% ipython --no-banner

In [1]: import numpy as np

In [2]: np.set_printoptions(precision=2, suppress=True, linewidth=100)

In [3]: K = np.loadtxt("arr.csv", delimiter=",")

In [4]: print(K)
[[0. 1. 0. 1. 0. 0. 0. 0. 0.]
 [1. 0. 0. 0. 1. 1. 0. 0. 1.]
 [0. 0. 0. 0. 1. 0. 0. 1. 0.]
 [1. 0. 0. 0. 1. 0. 1. 0. 0.]
 [0. 1. 1. 1. 0. 1. 1. 1. 0.]
 [0. 1. 0. 0. 1. 0. 1. 0. 0.]
 [0. 0. 0. 1. 1. 1. 0. 0. 0.]
 [0. 0. 1. 0. 1. 0. 0. 0. 0.]
 [0. 1. 0. 0. 0. 0. 0. 0. 0.]]

In [5]: # equal to its transpose

In [6]: r0 = np.array([0, 5, 0, 1, 1, 1, 1, 2, 0])

In [7]: Y = K + np.outer(r0, np.eye(9)[8])

In [8]: print(np.round(np.linalg.det(Y) / np.linalg.det(K), 2), round(float(1 + np.linalg.solve(K, r0)[8]), 2))
5.0 5.0

In [9]: print(np.linalg.matrix_rank(np.linalg.inv(Y) - np.linalg.inv(K), tol=1e-8))
1

In [10]: print(Y)
[[0. 1. 0. 1. 0. 0. 0. 0. 0.]
 [1. 0. 0. 0. 1. 1. 0. 0. 6.]
 [0. 0. 0. 0. 1. 0. 0. 1. 0.]
 [1. 0. 0. 0. 1. 0. 1. 0. 1.]
 [0. 1. 1. 1. 0. 1. 1. 1. 1.]
 [0. 1. 0. 0. 1. 0. 1. 0. 1.]
 [0. 0. 0. 1. 1. 1. 0. 0. 1.]
 [0. 0. 1. 0. 1. 0. 0. 0. 2.]
 [0. 1. 0. 0. 0. 0. 0. 0. 0.]]

In [11]: U, sig, Vh = np.linalg.svd(Y, full_matrices=False)

In [12]: print(sig)
[7.1  2.83 1.87 1.55 1.32 1.19 0.97 0.66 0.34]

In [13]: print(np.round(Vh @ Vh.T, 2) + 0)
[[1. 0. 0. 0. 0. 0. 0. 0. 0.]
 [0. 1. 0. 0. 0. 0. 0. 0. 0.]
 [0. 0. 1. 0. 0. 0. 0. 0. 0.]
 [0. 0. 0. 1. 0. 0. 0. 0. 0.]
 [0. 0. 0. 0. 1. 0. 0. 0. 0.]
 [0. 0. 0. 0. 0. 1. 0. 0. 0.]
 [0. 0. 0. 0. 0. 0. 1. 0. 0.]
 [0. 0. 0. 0. 0. 0. 0. 1. 0.]
 [0. 0. 0. 0. 0. 0. 0. 0. 1.]]

In [14]: print(np.round(U.T @ Y @ Vh.T, 2) + 0)
[[7.1  0.   0.   0.   0.   0.   0.   0.   0.  ]
 [0.   2.83 0.   0.   0.   0.   0.   0.   0.  ]
 [0.   0.   1.87 0.   0.   0.   0.   0.   0.  ]
 [0.   0.   0.   1.55 0.   0.   0.   0.   0.  ]
 [0.   0.   0.   0.   1.32 0.   0.   0.   0.  ]
 [0.   0.   0.   0.   0.   1.19 0.   0.   0.  ]
 [0.   0.   0.   0.   0.   0.   0.97 0.   0.  ]
 [0.   0.   0.   0.   0.   0.   0.   0.66 0.  ]
 [0.   0.   0.   0.   0.   0.   0.   0.   0.34]]

In [15]: m1 = np.array([[2.0, 0.0, 0.0, 0.0],
    ...:     [0.0, -1.0, -1.0, 1.0],
    ...:     [0.0, 1.0, 3.0, 0.0],
    ...:     [0.0, -2.0, -2.0, 2.0]])

In [16]: # 2 groups of indices that never mix

In [17]: U, sig, Vh = np.linalg.svd(m1, full_matrices=False)

In [18]: print(np.abs(Vh[0]))
[0.   0.51 0.77 0.38]

In [19]: print(np.round(Vh @ Vh.T, 2) + 0)
[[1. 0. 0. 0.]
 [0. 1. 0. 0.]
 [0. 0. 1. 0.]
 [0. 0. 0. 1.]]

In [20]: print(np.round(U.T @ U, 2) + 0)
[[1. 0. 0. 0.]
 [0. 1. 0. 0.]
 [0. 0. 1. 0.]
 [0. 0. 0. 1.]]

In [21]: print(round(np.sqrt((sig ** 2).sum()), 2), round(np.linalg.norm(m1), 2))
5.39 5.39

In [22]: print(np.cumsum(sig ** 2) / np.sum(sig ** 2))
[0.75 0.89 1.   1.  ]

In [23]: U, sig, Vh = np.linalg.svd(m1)

In [24]: print(np.argmax(sig[:-1] / (sig[1:] + 1e-6)) + 1)
3

In [25]: Y = U[:, :3] @ np.diag(sig[:3]) @ Vh[:3]

In [26]: print(np.round(np.abs(m1 - Y).max(), 2))
0.0

In [27]: print(np.round(np.linalg.norm(m1 - Y) / np.linalg.norm(m1), 2))
0.0

In [28]: print(Y.round(2) + 0)
[[ 2.  0.  0.  0.]
 [ 0. -1. -1.  1.]
 [ 0.  1.  3.  0.]
 [ 0. -2. -2.  2.]]

In [29]: print(np.linalg.matrix_rank(m1, rtol=0.05))
3

In [30]: print(m1 @ m1)
[[ 4.  0.  0.  0.]
 [ 0. -2. -4.  1.]
 [ 0.  2.  8.  1.]
 [ 0. -4. -8.  2.]]

In [31]: rk = np.linalg.matrix_rank(m1)

In [32]: print(rk)
3

In [33]: N = np.linalg.svd(m1)[2][rk:].T

In [34]: print(np.linalg.matrix_rank(m1.T @ m1), np.linalg.matrix_rank(m1 @ m1.T))
3 3

In [35]: print(N @ N.T)
[[ 0.    0.    0.    0.  ]
 [ 0.    0.64 -0.21  0.43]
 [ 0.   -0.21  0.07 -0.14]
 [ 0.    0.43 -0.14  0.29]]

In [36]: print([int(np.linalg.matrix_rank(m1[:i])) for i in range(1, len(m1) + 1)])
[1, 2, 3, 3]

In [37]: print([int(np.linalg.matrix_rank(m1[:, :j + 1])) for j in range(4)])
[1, 2, 3, 3]

In [38]: print(np.allclose(m1 @ N, 0))
True

In [39]: feats = np.load("layer15.npy")

In [40]: print(feats)
[[1.   0.9  0.81 0.73 0.66 0.59]
 [0.9  1.   0.9  0.81 0.73 0.66]
 [0.81 0.9  1.   0.9  0.81 0.73]
 [0.73 0.81 0.9  1.   0.9  0.81]
 [0.66 0.73 0.81 0.9  1.   0.9 ]
 [0.59 0.66 0.73 0.81 0.9  1.  ]]

In [41]: x0 = np.ones(6)

In [42]: for _ in range(3):
    ...:     x0 = feats @ x0
    ...:     x0 /= np.linalg.norm(x0)
    ...:     print(round(x0 @ feats @ x0, 2))
    ...: 
4.95
4.95
4.95

In [43]: print(x0)
[0.39 0.41 0.43 0.43 0.41 0.39]

In [44]: print(round(np.linalg.eigvalsh(feats)[-1], 2))
4.95

In [45]: rng = np.random.default_rng(283)

In [46]: labels = rng.permutation(4)

In [47]: print(labels)
[0 3 2 1]

In [48]: Y = m1[labels][:, labels]

In [49]: print(np.round(np.sort(np.abs(np.linalg.eigvals(Y))), 2) + 0)
[0. 2. 2. 2.]

In [50]: print(np.diag(Y))
[ 2.  2.  3. -1.]

In [51]: print(np.trace(Y))
6.0

In [52]: ev, evecs = np.linalg.eigh(feats)

In [53]: print((ev > 1e-8).sum(), (ev < -1e-8).sum())
6 0

In [54]: print(round(ev.sum(), 2), np.trace(feats))
6.0 6.0

In [55]: print(np.abs(evecs[:, -1]))
[0.39 0.41 0.43 0.43 0.41 0.39]

In [56]: print(np.allclose(m1, m1.T))
False

In [57]: print(np.round(np.linalg.det(m1), 2))
0.0

In [58]: print((m1 + m1.T) / 2)
[[ 2.   0.   0.   0. ]
 [ 0.  -1.   0.  -0.5]
 [ 0.   0.   3.  -1. ]
 [ 0.  -0.5 -1.   2. ]]

In [59]: print(np.trace(m1))
6.0

In [60]: m1.inv()
Traceback (most recent call last):
  Cell In[60], line 1
    m1.inv()
AttributeError: 'numpy.ndarray' object has no attribute 'inv'


In [61]: print(np.allclose(m1 @ m1.T, m1.T @ m1))
False

In [62]: print(round(float(np.abs(np.linalg.eigvals(m1)).max()), 2))
2.0

In [63]: E = np.array([[5, 6, 7, 8, 9],
    ...:     [10, 11, 12, 13, 14],
    ...:     [15, 16, 17, 18, 19],
    ...:     [20, 21, 22, 23, 24],
    ...:     [25, 26, 27, 28, 29],
    ...:     [30, 31, 32, 33, 34],
    ...:     [35, 36, 37, 38, 39],
    ...:     [40, 41, 42, 43, 44]])

In [64]: U, sig, Vh = np.linalg.svd(E)

In [65]: print(np.argmax(sig[:-1] / (sig[1:] + 1e-6)) + 1)
2

In [66]: Y = U[:, :2] @ np.diag(sig[:2]) @ Vh[:2]

In [67]: print(np.linalg.matrix_rank(Y))
2

In [68]: print(np.round(np.abs(E - Y).max(), 2))
0.0

In [69]: print(np.round(np.linalg.norm(E - Y) / np.linalg.norm(E), 2))
0.0

In [70]: print(np.round(np.trace(np.linalg.pinv(E) @ E), 2))
2.0

In [71]: print(np.unique(E.round(6), axis=0).shape)
(8, 5)

In [72]: print(np.abs(np.diag(np.linalg.qr(E)[1])) > 1e-9)
[ True  True False False False]

In [73]: print(np.allclose(E[:-1].T @ np.linalg.lstsq(E[:-1].T, E[-1])[0], E[-1]))
True

In [74]: print(np.linalg.matrix_rank(E, rtol=0.1))
1

In [75]: print(np.linalg.cond(E) > 100)
True

In [76]: print(np.argsort(-np.linalg.norm(E, axis=0).round(6), kind="stable")[:3])
[4 3 2]

In [77]: print([round(float(x), 2) for x in np.linalg.svd(E, compute_uv=False)[:3]])
[171.25, 3.78, 0.0]

In [78]: rk = np.linalg.matrix_rank(E)

In [79]: print(rk)
2

In [80]: N = np.linalg.svd(E)[2][rk:].T

In [81]: print(np.allclose(E @ N, 0))
True

In [82]: print(N.shape)
(5, 3)

In [83]: print(E - E[0])
[[ 0  0  0  0  0]
 [ 5  5  5  5  5]
 [10 10 10 10 10]
 [15 15 15 15 15]
 [20 20 20 20 20]
 [25 25 25 25 25]
 [30 30 30 30 30]
 [35 35 35 35 35]]

In [84]: print(np.round(np.linalg.svd(E, compute_uv=False), 2) + 0)
[171.25   3.78   0.     0.     0.  ]

In [85]: print(E.shape)
(8, 5)

In [86]: E[8]
Traceback (most recent call last):
  Cell In[86], line 1
    E[8]
IndexError: index 8 is out of bounds for axis 0 with size 8


In [87]: print(E.sum(axis=0))
[180 188 196 204 212]

In [88]: X = np.load("w.npy")

In [89]: print(X)
[[ 1.4   0.94 -1.1 ]
 [-0.8  -1.14  1.  ]
 [ 0.6  -1.54  1.4 ]
 [-0.2   0.14  0.3 ]
 [-1.6   1.09 -0.4 ]
 [-0.6  -1.39  1.5 ]
 [ 0.9  -1.63  1.4 ]
 [-1.4   1.84 -1.9 ]
 [ 0.4  -1.45  1.4 ]
 [ 1.7   0.45 -0.3 ]
 [-0.4  -0.66  0.4 ]]

In [90]: x0 = np.array([1, 2, -2])

In [91]: rhs = X @ x0

In [92]: print(np.round(np.linalg.pinv(X) @ X, 2) + 0)
[[1. 0. 0.]
 [0. 1. 0.]
 [0. 0. 1.]]

In [93]: print(rhs)
[ 5.48 -5.08 -5.28 -0.52  1.38 -6.38 -5.16  6.08 -5.3   3.2  -2.52]

In [94]: try:
    ...:     np.linalg.solve(X, rhs)
    ...: except np.linalg.LinAlgError as e:
    ...:     print("failed:", e)
    ...: 
failed: Last 2 dimensions of the array must be square

In [95]: rhs = rhs + 0.3 * rng.normal(size=11)

In [96]: print(rhs)
[ 5.73 -5.08 -5.28 -0.45  1.46 -6.75 -4.97  6.12 -5.29  3.35 -2.82]

In [97]: c, *_ = np.linalg.lstsq(X, rhs)

In [98]: print(c)
[ 1.11  2.17 -1.89]

In [99]: print(c.round())
[ 1.  2. -2.]

In [100]: print(round(float(np.linalg.norm(rhs - X @ c)), 2))
0.45

In [101]: proj = X @ np.linalg.solve(X.T @ X, X.T)

In [102]: print(round(float(np.trace(proj)), 2))
3.0

In [103]: print(np.round(np.linalg.eigvalsh(proj), 2) + 0)
[0. 0. 0. 0. 0. 0. 0. 0. 1. 1. 1.]

In [104]: A = np.load("test3.npy")

In [105]: print(A)
[[ 0.99  0.07 -0.09 -0.01 -0.09 -0.07  0.01]
 [ 0.07  0.67  0.46  0.07  0.46  0.33 -0.07]
 [-0.09  0.46  0.35 -0.09 -0.65 -0.46  0.09]
 [-0.01  0.07 -0.09  0.99 -0.09 -0.07  0.01]
 [-0.09  0.46 -0.65 -0.09  0.35 -0.46  0.09]
 [-0.07  0.33 -0.46 -0.07 -0.46  0.67  0.07]
 [ 0.01 -0.07  0.09  0.01  0.09  0.07  0.99]]

In [106]: x0 = np.array([1, -2, -5, 5, 4, -4, 5])

In [107]: print(A @ np.eye(7)[1])
[ 0.07  0.67  0.46  0.07  0.46  0.33 -0.07]

In [108]: print(A * x0)
[[ 0.99 -0.13  0.46 -0.07 -0.37  0.26  0.07]
 [ 0.07 -1.34 -2.32  0.33  1.85 -1.32 -0.33]
 [-0.09 -0.93 -1.75 -0.46 -2.6   1.85  0.46]
 [-0.01 -0.13  0.46  4.93 -0.37  0.26  0.07]
 [-0.09 -0.93  3.25 -0.46  1.4   1.85  0.46]
 [-0.07 -0.66  2.32 -0.33 -1.85 -2.68  0.33]
 [ 0.01  0.13 -0.46  0.07  0.37 -0.26  4.93]]

In [109]: print(np.linalg.norm(A @ x0) <= np.linalg.norm(A, 2) * np.linalg.norm(x0) + 1e-9)
True

In [110]: print((A @ x0).argmax())
4

In [111]: ev, evecs = np.linalg.eigvalsh(A)
Traceback (most recent call last):
  Cell In[111], line 1
    ev, evecs = np.linalg.eigvalsh(A)
ValueError: too many values to unpack (expected 2)


In [112]: ev, evecs = np.linalg.eigh(A)

In [113]: print(round(ev.sum(), 2), np.trace(A))
5.0 5.0

In [114]: print(np.round(evecs.T @ evecs, 2) + 0)
[[1. 0. 0. 0. 0. 0. 0.]
 [0. 1. 0. 0. 0. 0. 0.]
 [0. 0. 1. 0. 0. 0. 0.]
 [0. 0. 0. 1. 0. 0. 0.]
 [0. 0. 0. 0. 1. 0. 0.]
 [0. 0. 0. 0. 0. 1. 0.]
 [0. 0. 0. 0. 0. 0. 1.]]

In [115]: print(np.unique(ev.round(6) + 0, return_counts=True)[1])
[1 6]

In [116]: print(np.round(evecs.T @ A @ evecs, 2) + 0)
[[-1.  0.  0.  0.  0.  0.  0.]
 [ 0.  1.  0.  0.  0.  0.  0.]
 [ 0.  0.  1.  0.  0.  0.  0.]
 [ 0.  0.  0.  1.  0.  0.  0.]
 [ 0.  0.  0.  0.  1.  0.  0.]
 [ 0.  0.  0.  0.  0.  1.  0.]
 [ 0.  0.  0.  0.  0.  0.  1.]]

In [117]: print(ev)
[-1.  1.  1.  1.  1.  1.  1.]
